$ python3 -q
>>> import numpy as np
>>> np.set_printoptions(precision=2, suppress=True, linewidth=120, floatmode="fixed")
>>> def tidy(a):
...     return np.round(a, 2) + 0
... 
>>> E = np.load("w.npy")
>>> print(E)
[[0 0 0]
 [0 1 0]
 [2 2 1]]
>>> rng = np.random.default_rng(3899)
>>> labels = rng.permutation(3)
>>> print(labels)
[0 1 2]
>>> B = E[labels][:, labels]
>>> print(np.trace(B))
2
>>> print(B)
[[0 0 0]
 [0 1 0]
 [2 2 1]]
>>> theta = np.radians(135)
>>> R = np.eye(3)
>>> R[2, 2] = R[0, 0] = np.cos(theta)
>>> R[2, 0], R[0, 2] = -np.sin(theta), np.sin(theta)
>>> print(tidy(R))
[[-0.71  0.00  0.71]
 [ 0.00  1.00  0.00]
 [-0.71  0.00 -0.71]]
>>> B = E @ R.T
>>> print(np.allclose(np.linalg.norm(E, axis=1), np.linalg.norm(B, axis=1)))
True
>>> x = np.array([-1, 0, -1])
>>> print(3 - np.linalg.matrix_rank(R - np.eye(3), tol=1e-8))
1
>>> print(tidy(np.linalg.norm(x)), tidy(np.linalg.norm(R @ x)))
1.41 1.41
>>> print(tidy(np.linalg.inv(R)))
[[-0.71  0.00 -0.71]
 [ 0.00  1.00  0.00]
 [ 0.71  0.00 -0.71]]
>>> print(tidy(np.sort(np.abs(np.degrees(np.angle(np.linalg.eigvals(R)))))))
[  0.00 135.00 135.00]
>>> print(tidy(np.linalg.det(R)))
1.0
>>> print(tidy(np.linalg.norm(E, 1)), tidy(np.linalg.norm(E, np.inf)))
3.0 5.0
>>> print(tidy(np.linalg.norm(E) ** 2 / np.linalg.norm(E, 2) ** 2))
1.06
>>> print(tidy(np.linalg.norm(E[0] - E[1])))
1.0
>>> print(tidy(np.linalg.norm(E, axis=1)))
[0.00 1.00 3.00]
>>> print(np.abs(np.diag(np.linalg.qr(E)[1])) > 1e-9)
[ True  True False]
>>> print(np.unique(E.round(6), axis=0).shape)
(3, 3)
>>> print(np.linalg.lstsq(E[:-1].T, E[-1])[2])
1
>>> print(tidy(np.trace(np.linalg.pinv(E) @ E)))
2.0
>>> print(np.allclose(E[:-1].T @ np.linalg.lstsq(E[:-1].T, E[-1])[0], E[-1]))
False
>>> feats = np.load("m.npy")
>>> print(feats)
[[ 0.50 -0.10  0.30  0.90]
 [-0.30 -0.20 -0.80  0.80]
 [ 0.70 -0.80  0.20 -0.80]
 [ 0.57 -0.70  0.10 -0.78]]
>>> x = np.array([2, -2, 1, -2])
>>> y = feats @ x
>>> print(tidy(y))
[-0.30 -2.60  4.80  4.20]
>>> print(tidy(np.linalg.solve(feats, 2 * y)))
[ 4.00 -4.00  2.00 -4.00]
>>> print(tidy(np.linalg.solve(feats.T, feats[1])))
[0.00 1.00 0.00 0.00]
>>> B = feats / np.linalg.norm(feats, axis=1, keepdims=True)
>>> cov = B @ B.T
>>> print(tidy(cov[3]))
[-0.25 -0.52  1.00  1.00]
>>> print(tidy(np.linalg.norm(B, axis=1)))
[1.00 1.00 1.00 1.00]
>>> print(tidy(cov))
[[ 1.00  0.27 -0.16 -0.25]
 [ 0.27  1.00 -0.53 -0.52]
 [-0.16 -0.53  1.00  1.00]
 [-0.25 -0.52  1.00  1.00]]
>>> print((cov - 2 * np.eye(4)).round(6).argmax(axis=1))
[1 0 3 2]
>>> print(np.allclose(feats @ feats.T, feats.T @ feats))
False
>>> print(tidy((feats + feats.T) / 2))
[[ 0.50 -0.20  0.50  0.74]
 [-0.20 -0.20 -0.80  0.05]
 [ 0.50 -0.80  0.20 -0.35]
 [ 0.74  0.05 -0.35 -0.78]]
>>> print(tidy(np.linalg.det(feats)))
0.03
>>> print(tidy(np.sort(np.abs(np.linalg.eigvals(feats)))))
[0.05 0.55 0.92 1.14]
>>> print(tidy(feats @ feats))
[[ 1.00 -0.90  0.38 -0.57]
 [-0.19  0.15 -0.01 -0.41]
 [ 0.27  0.49  0.81  0.45]
 [ 0.12  0.55  0.67  0.48]]
>>> mat = np.tanh(np.array([[-2.9],
...     [-2.0],
...     [0.9],
...     [0.0],
...     [0.3],
...     [1.2],
...     [-0.2],
...     [1.4],
...     [-1.9],
...     [0.6],
...     [0.5],
...     [-1.3]]) @ np.array([[-1.2, 0.6, -1.4]]))
>>> print(tidy(mat))
[[ 1.00 -0.94  1.00]
 [ 0.98 -0.83  0.99]
 [-0.79  0.49 -0.85]
 [ 0.00  0.00  0.00]
 [-0.35  0.18 -0.40]
 [-0.89  0.62 -0.93]
 [ 0.24 -0.12  0.27]
 [-0.93  0.69 -0.96]
 [ 0.98 -0.81  0.99]
 [-0.62  0.35 -0.69]
 [-0.54  0.29 -0.60]
 [ 0.92 -0.65  0.95]]
>>> x = np.array([-2, 2, -3])
>>> y = mat @ x
>>> c, lr = np.zeros(3), 1 / np.linalg.norm(mat, 2) ** 2
>>> for i in range(30):
...     c -= lr * mat.T @ (mat @ c - y)
...     if i % 10 == 0: print(i, round(np.linalg.norm(mat @ c - y), 2))
... 
0 0.02
10 0.02
20 0.02
>>> print(tidy(c))
[-2.50  1.89 -2.60]
>>> cov = np.cov(mat, rowvar=False)
>>> print(tidy(mat.std(axis=0)))
[0.76 0.57 0.79]
>>> print(tidy(np.corrcoef(mat[:, 1], mat[:, 0])[0, 1]))
-0.99
>>> print(tidy(np.linalg.eigvalsh(cov)[::-1]))
[1.66 0.01 0.00]
>>> print(tidy(np.polyfit(mat[:, 1], mat[:, 0], 1)))
[-1.31 -0.08]
>>> print(tidy(np.corrcoef(mat.T)))
[[ 1.00 -0.99  1.00]
 [-0.99  1.00 -0.99]
 [ 1.00 -0.99  1.00]]
>>> A = np.load("case19.npy")
>>> print(A)
[[0 0 0 0]
 [0 2 0 0]
 [0 2 0 0]
 [0 2 0 0]]
>>> # column 1 is much longer than the rest
>>> print(A @ A)
[[0 0 0 0]
 [0 4 0 0]
 [0 4 0 0]
 [0 4 0 0]]
>>> print(tidy(np.sort(np.abs(np.linalg.eigvals(A)))))
[0.00 0.00 0.00 2.00]
>>> print(np.linalg.matrix_power(A, 4))
[[ 0  0  0  0]
 [ 0 16  0  0]
 [ 0 16  0  0]
 [ 0 16  0  0]]
>>> print(np.allclose(A @ A.T, A.T @ A))
False
>>> print(np.trace(A))
2
>>> print(tidy(np.linalg.det(A)))
0.0
>>> B = np.array([[4, 1, 2], [-5, 5, -3], [2, -5, -5], [-2, -5, 0]])
>>> print(np.einsum("ij->j", A))
[0 6 0 0]
>>> print(np.einsum("ik,kj->ji", A, B))
[[  0 -10 -10 -10]
 [  0  10  10  10]
 [  0  -6  -6  -6]]
>>> print(np.linalg.matrix_rank(np.vstack([A, B.T])))
4
>>> left, sigma, VT = np.linalg.svd(A)
>>> V = VT[:(sigma > 1e-8).sum()]
>>> x = A[3] + -2 * A[0] + rng.integers(2) * np.eye(4)[1]
>>> print(x)
[0.00 3.00 0.00 0.00]
>>> print(np.diag(V.T @ V))
[0.00 1.00 0.00 0.00]
>>> print(V.T @ V)
[[0.00 0.00 0.00 0.00]
 [0.00 1.00 0.00 0.00]
 [0.00 0.00 0.00 0.00]
 [0.00 0.00 0.00 0.00]]
>>> print(np.allclose(V.T @ V @ x, x))
True
>>> data = np.load("layer5.npy")
>>> print(data)
[[ 1.60  1.30 -0.80]
 [-4.50 -5.00 -2.00]
 [ 0.60 -0.60  0.40]
 [-0.50 -0.30  1.30]
 [-0.30  1.90  0.00]
 [-0.40 -0.80  1.00]
 [-1.40 -1.50  2.10]
 [-1.20  0.30  1.50]
 [-0.40 -1.00  0.30]
 [ 0.40 -1.30 -1.10]
 [ 1.40 -2.40  0.40]
 [-1.10 -1.00 -2.00]]
>>> Xc = (data - data.mean(axis=0)) / data.std(axis=0)
>>> print(Xc.std(axis=0))
[1.00 1.00 1.00]
>>> c = np.linalg.lstsq(np.delete(Xc, 2, axis=1), Xc[:, 2])[0]
>>> print(tidy(c))
[0.04 0.28]
>>> print(np.abs(c).argmax())
1
>>> arr = np.load("data.npy")
>>> print(arr)
[[ 1.00  0.11  1.02]
 [ 0.93 -0.02  1.04]
 [ 0.98 -0.06  1.04]
 [ 1.08  0.04  1.08]
 [ 0.98  0.00  1.04]
 [ 0.95 -0.02  0.95]
 [ 0.98  0.00  0.99]
 [ 1.00  0.04  1.00]
 [ 1.04  0.01  0.93]
 [ 1.06  0.04  1.00]
 [ 1.09  0.01  1.01]
 [ 1.02  0.05  1.02]
 [ 0.01  3.01  2.05]
 [ 0.08  3.07  1.91]
 [ 0.02  3.05  1.98]
 [-0.12  2.95  2.02]
 [-0.03  2.98  1.95]
 [ 0.03  2.90  1.91]
 [ 0.02  2.92  1.97]
 [ 0.05  3.06  1.98]
 [-0.04  3.10  1.97]
 [ 0.09  2.99  2.06]
 [ 0.00  2.94  2.02]
 [-0.06  3.02  2.04]]
>>> labels = arr[:, 2] > np.median(arr[:, 2])
>>> u = arr[labels].mean(axis=0) - arr[~labels].mean(axis=0)
>>> print(((arr - arr.mean(axis=0)) @ u > 0).astype(int))
[0 0 0 0 0 0 0 0 0 0 0 0 1 1 1 1 1 1 1 1 1 1 1 1]
>>> print(tidy(u))
[-1.01  2.98  0.98]
>>> Xc = arr - arr.mean(axis=0)
>>> V = np.linalg.svd(Xc)[2][:2]
>>> B = Xc - Xc @ V.T @ V
>>> print(tidy(np.cov(Xc @ V.T, rowvar=False)))
[[2.84 0.00]
 [0.00 0.00]]
>>> print(np.linalg.norm(B, axis=1).round(6).argmax())
21
>>> M = np.array([[0, -1, 1, 0], [1, 0, -2, 0], [-1, 2, 0, -1], [0, 0, 1, 0]])
>>> # antisymmetric, zero diagonal
>>> u = np.array([3, 3, 3, 3])
>>> B = M + np.outer(u, np.eye(4)[1])
>>> print(tidy(np.linalg.det(B) / np.linalg.det(M)), tidy(1 + np.linalg.solve(M, u)[1]))
1.0 1.0
>>> print(np.linalg.matrix_rank(np.linalg.inv(B) - np.linalg.inv(M), tol=1e-8))
1
>>> print(B)
[[ 0.00  2.00  1.00  0.00]
 [ 1.00  3.00 -2.00  0.00]
 [-1.00  5.00  0.00 -1.00]
 [ 0.00  3.00  1.00  0.00]]
>>> print(tidy(np.linalg.svd(A, compute_uv=False)))
[3.46 0.00 0.00 0.00]
>>> print(tidy(np.linalg.pinv(A)))
[[0.00 0.00 0.00 0.00]
 [0.00 0.17 0.17 0.17]
 [0.00 0.00 0.00 0.00]
 [0.00 0.00 0.00 0.00]]
>>> print(A[:, 2] @ A[:, 1])
0
>>> print(A.T @ A)
[[ 0  0  0  0]
 [ 0 12  0  0]
 [ 0  0  0  0]
 [ 0  0  0  0]]
>>> P = np.triu(np.array([[4, 2, 1, 2], [1, 4, 5, 2], [3, 4, 5, 1], [0, 2, 0, 0]]), 1) + np.eye(4)
>>> B = P @ M @ np.linalg.inv(P)
>>> print(B)
[[  1.00  -1.00   3.00  -4.00]
 [ -4.00  18.00 -86.00  53.00]
 [ -1.00   4.00 -18.00  11.00]
 [  0.00   0.00   1.00  -1.00]]
>>> print(tidy(np.linalg.det(B)))
1.0
>>> print(np.trace(B), np.trace(M))
0.0 0
>>> print(tidy(np.poly(B)))
[1.00 0.00 7.00 0.00 1.00]
>>> X = np.load("dump.npy")
>>> print(X)
[[ 1.10  0.20  0.70]
 [-0.70 -0.40 -0.40]
 [ 1.60 -1.40 -0.20]
 [ 0.40  1.10 -1.50]
 [ 0.80  2.50  2.00]
 [-0.20  0.50  0.10]
 [-0.60  0.70 -1.00]
 [ 0.90 -0.60 -0.10]
 [-0.60 -0.30  0.60]
 [-0.70  1.70 -1.10]
 [12.00  5.00 -7.00]
 [-1.30 -0.70  1.20]
 [-0.90 -0.10 -0.90]
 [ 1.40 -0.70  1.80]
 [-0.70  1.50  1.10]
 [-0.70 -3.00  1.80]
 [ 0.20  1.90 -0.70]
 [ 0.20 -0.50  1.10]
 [ 0.50 -0.10  1.50]
 [ 0.20  0.20 -0.20]
 [-0.30  0.40 -0.70]
 [ 1.10  0.80  1.10]
 [ 1.50 -0.80 -0.80]
 [-0.80  0.10  1.30]]
>>> # row 10 is much longer than the rest
>>> x = np.array([-1, -5, -1])
>>> y = X @ x
>>> c, lr = np.zeros(3), 1 / np.linalg.norm(X, 2) ** 2
>>> for i in range(50):
...     c -= lr * X.T @ (X @ c - y)
...     if i % 10 == 0: print(i, round(np.linalg.norm(X @ c - y), 2))
... 
0 21.59
10 6.78
20 2.2
30 0.73
40 0.25
>>> print(tidy(np.linalg.cond(X)))
3.14
>>> x = np.array([-2, 2, 1])
>>> print(X * x)
[[ -2.20   0.40   0.70]
 [  1.40  -0.80  -0.40]
 [ -3.20  -2.80  -0.20]
 [ -0.80   2.20  -1.50]
 [ -1.60   5.00   2.00]
 [  0.40   1.00   0.10]
 [  1.20   1.40  -1.00]
 [ -1.80  -1.20  -0.10]
 [  1.20  -0.60   0.60]
 [  1.40   3.40  -1.10]
 [-24.00  10.00  -7.00]
 [  2.60  -1.40   1.20]
 [  1.80  -0.20  -0.90]
 [ -2.80  -1.40   1.80]
 [  1.40   3.00   1.10]
 [  1.40  -6.00   1.80]
 [ -0.40   3.80  -0.70]
 [ -0.40  -1.00   1.10]
 [ -1.00  -0.20   1.50]
 [ -0.40   0.40  -0.20]
 [  0.60   0.80  -0.70]
 [ -2.20   1.60   1.10]
 [ -3.00  -1.60  -0.80]
 [  1.60   0.20   1.30]]
>>> print(np.linalg.norm(X @ x) <= np.linalg.norm(X, 2) * np.linalg.norm(x) + 1e-9)
True
